>>> import numpy as np
>>> from numpy import linalg as LA
>>> np.set_printoptions(precision=1, suppress=True, linewidth=160, floatmode="fixed")
>>> def rnd(a):
...     return np.round(a, 1) + 0
... 
>>> J = np.diag(np.array([2, 5, 0, -5, 3, -4, -5, 5, 4, -2, 3, 2, 4, -3])) + -3 * np.eye(14, k=1) + -3 * np.eye(14, k=-1)
>>> print(J)
[[ 2.0 -3.0  0.0  0.0  0.0  0.0  0.0  0.0  0.0  0.0  0.0  0.0  0.0  0.0]
 [-3.0  5.0 -3.0  0.0  0.0  0.0  0.0  0.0  0.0  0.0  0.0  0.0  0.0  0.0]
 [ 0.0 -3.0  0.0 -3.0  0.0  0.0  0.0  0.0  0.0  0.0  0.0  0.0  0.0  0.0]
 [ 0.0  0.0 -3.0 -5.0 -3.0  0.0  0.0  0.0  0.0  0.0  0.0  0.0  0.0  0.0]
 [ 0.0  0.0  0.0 -3.0  3.0 -3.0  0.0  0.0  0.0  0.0  0.0  0.0  0.0  0.0]
 [ 0.0  0.0  0.0  0.0 -3.0 -4.0 -3.0  0.0  0.0  0.0  0.0  0.0  0.0  0.0]
 [ 0.0  0.0  0.0  0.0  0.0 -3.0 -5.0 -3.0  0.0  0.0  0.0  0.0  0.0  0.0]
 [ 0.0  0.0  0.0  0.0  0.0  0.0 -3.0  5.0 -3.0  0.0  0.0  0.0  0.0  0.0]
 [ 0.0  0.0  0.0  0.0  0.0  0.0  0.0 -3.0  4.0 -3.0  0.0  0.0  0.0  0.0]
 [ 0.0  0.0  0.0  0.0  0.0  0.0  0.0  0.0 -3.0 -2.0 -3.0  0.0  0.0  0.0]
 [ 0.0  0.0  0.0  0.0  0.0  0.0  0.0  0.0  0.0 -3.0  3.0 -3.0  0.0  0.0]
 [ 0.0  0.0  0.0  0.0  0.0  0.0  0.0  0.0  0.0  0.0 -3.0  2.0 -3.0  0.0]
 [ 0.0  0.0  0.0  0.0  0.0  0.0  0.0  0.0  0.0  0.0  0.0 -3.0  4.0 -3.0]
 [ 0.0  0.0  0.0  0.0  0.0  0.0  0.0  0.0  0.0  0.0  0.0  0.0 -3.0 -3.0]]
>>> print(np.all(LA.eigvalsh(J) > 0))
False
>>> rng = np.random.default_rng(8)
>>> z = rng.permutation(14)
>>> B = J[:, z] * rng.choice([-1, 1], 14)
>>> print(B)
[[-0.0 -2.0 -0.0 -0.0 -0.0 -3.0 -0.0  0.0 -0.0  0.0 -0.0 -0.0 -0.0 -0.0]
 [-0.0  3.0 -0.0 -0.0 -0.0  5.0 -0.0  0.0 -0.0  0.0 -0.0 -0.0  3.0 -0.0]
 [-0.0 -0.0  3.0 -0.0 -0.0 -3.0 -0.0  0.0 -0.0  0.0 -0.0 -0.0 -0.0 -0.0]
 [-0.0 -0.0  5.0 -0.0 -0.0  0.0 -0.0  0.0 -0.0  0.0 -0.0 -0.0  3.0  3.0]
 [-0.0 -0.0  3.0 -0.0 -0.0  0.0 -0.0  0.0 -0.0 -3.0 -0.0 -0.0 -0.0 -3.0]
 [-0.0 -0.0 -0.0 -0.0 -0.0  0.0 -0.0 -3.0 -0.0 -4.0 -0.0 -0.0 -0.0  3.0]
 [-0.0 -0.0 -0.0  3.0 -0.0  0.0 -0.0 -5.0 -0.0 -3.0 -0.0 -0.0 -0.0 -0.0]
 [-0.0 -0.0 -0.0 -5.0  3.0  0.0 -0.0 -3.0 -0.0  0.0 -0.0 -0.0 -0.0 -0.0]
 [-0.0 -0.0 -0.0  3.0 -4.0  0.0 -0.0  0.0 -0.0  0.0 -0.0  3.0 -0.0 -0.0]
 [-0.0 -0.0 -0.0 -0.0  3.0  0.0 -0.0  0.0 -0.0  0.0  3.0  2.0 -0.0 -0.0]
 [ 3.0 -0.0 -0.0 -0.0 -0.0  0.0 -0.0  0.0 -0.0  0.0 -3.0  3.0 -0.0 -0.0]
 [-2.0 -0.0 -0.0 -0.0 -0.0  0.0  3.0  0.0 -0.0  0.0  3.0 -0.0 -0.0 -0.0]
 [ 3.0 -0.0 -0.0 -0.0 -0.0  0.0 -4.0  0.0  3.0  0.0 -0.0 -0.0 -0.0 -0.0]
 [-0.0 -0.0 -0.0 -0.0 -0.0  0.0  3.0  0.0  3.0  0.0 -0.0 -0.0 -0.0 -0.0]]
>>> Uu, _, Vh = LA.svd(J.T @ B)
>>> print(z)
[11  0  3  7  8  1 12  6 13  5 10  9  2  4]
>>> K = np.load("run16.npy")
>>> print(K)
[[-9 -3  3  1]
 [-9  3  3 -1]
 [-3 -1  0  0]
 [-3  1  0  0]]
>>> print(np.allclose(K @ K.T, K.T @ K))
False
>>> print(LA.matrix_power(K, 2))
[[ 96  16 -36  -6]
 [ 48  32 -18 -12]
 [ 36   6 -12  -2]
 [ 18  12  -6  -4]]
>>> print(rnd(np.abs(LA.eigvals(K)).max()))
9.5
>>> print((K - K.T) / 2)
[[ 0.0  3.0  3.0  2.0]
 [-3.0  0.0  2.0 -1.0]
 [-3.0 -2.0  0.0  0.0]
 [-2.0  1.0  0.0  0.0]]
>>> print(rnd(LA.det(K)))
36.0
>>> K.inv()
Traceback (most recent call last):
  File "<python-input-20>", line 1, in <module>
    K.inv()
    ^^^^^
AttributeError: 'numpy.ndarray' object has no attribute 'inv'
